% ipython --no-banner

In [1]: import numpy as np

In [2]: import numpy.linalg as la

In [3]: np.set_printoptions(precision=2, suppress=True, linewidth=120, floatmode="fixed")

In [4]: mat = np.array([[-17.67, -0.18, 18.9],
   ...:     [-2.61, -18.3, 7.47],
   ...:     [-1.6, 3.63, 29.69],
   ...:     [6.53, -2.03, 38.02],
   ...:     [3.86, 1.26, 19.9],
   ...:     [-16.93, 16.92, -25.53],
   ...:     [3.86, 2.09, 4.42],
   ...:     [-9.04, 3.81, 20.79],
   ...:     [-7.89, 5.72, -3.01],
   ...:     [-13.38, -2.11, 9.92],
   ...:     [-22.24, -4.58, 22.09],
   ...:     [-29.29, 0.21, 39.21],
   ...:     [-9.31, -1.93, -11.18],
   ...:     [-0.72, 9.01, 21.26],
   ...:     [-3.76, -8.06, -31.96],
   ...:     [20.1, -5.38, -23.73],
   ...:     [-24.72, 0.73, -24.82]])

In [5]: Xs = mat - mat.mean(axis=0)

In [6]: U, s, Vt = la.svd(Xs, full_matrices=False)

In [7]: print(s)
[91.91 50.73 29.18]

In [8]: print(np.abs(Vt[-1]))
[0.16 0.99 0.01]

In [9]: print(np.round(Vt[0] * np.sign(Vt[0, np.abs(Vt[0]).argmax()]), 2) + 0)
[-0.07  0.00  1.00]

In [10]: cov = np.cov(mat, rowvar=False)

In [11]: print(np.polyfit(mat[:, 0], mat[:, 2], 1))
[-0.16  5.41]

In [12]: print(np.median(mat, axis=0))
[-7.89  0.21  9.92]

In [13]: print(round(float(np.corrcoef(mat[:, 0], mat[:, 2])[0, 1]), 2))
-0.09

In [14]: cent = mat[[15, 5]].astype(float)

In [15]: for _ in range(5):
    ...:     labels = la.norm(mat[:, None] - cent, axis=-1).argmin(axis=1)
    ...:     cent = np.array([mat[labels == j].mean(axis=0) for j in range(2)])
    ...: 

In [16]: print(labels)
[1 0 0 0 0 1 0 0 1 1 1 0 1 0 1 0 1]

In [17]: print(cent)
[[ -0.99  -0.63  17.45]
 [-14.49   0.81  -5.70]]

In [18]: print(cent[1] - cent[0])
[-13.50   1.45 -23.15]
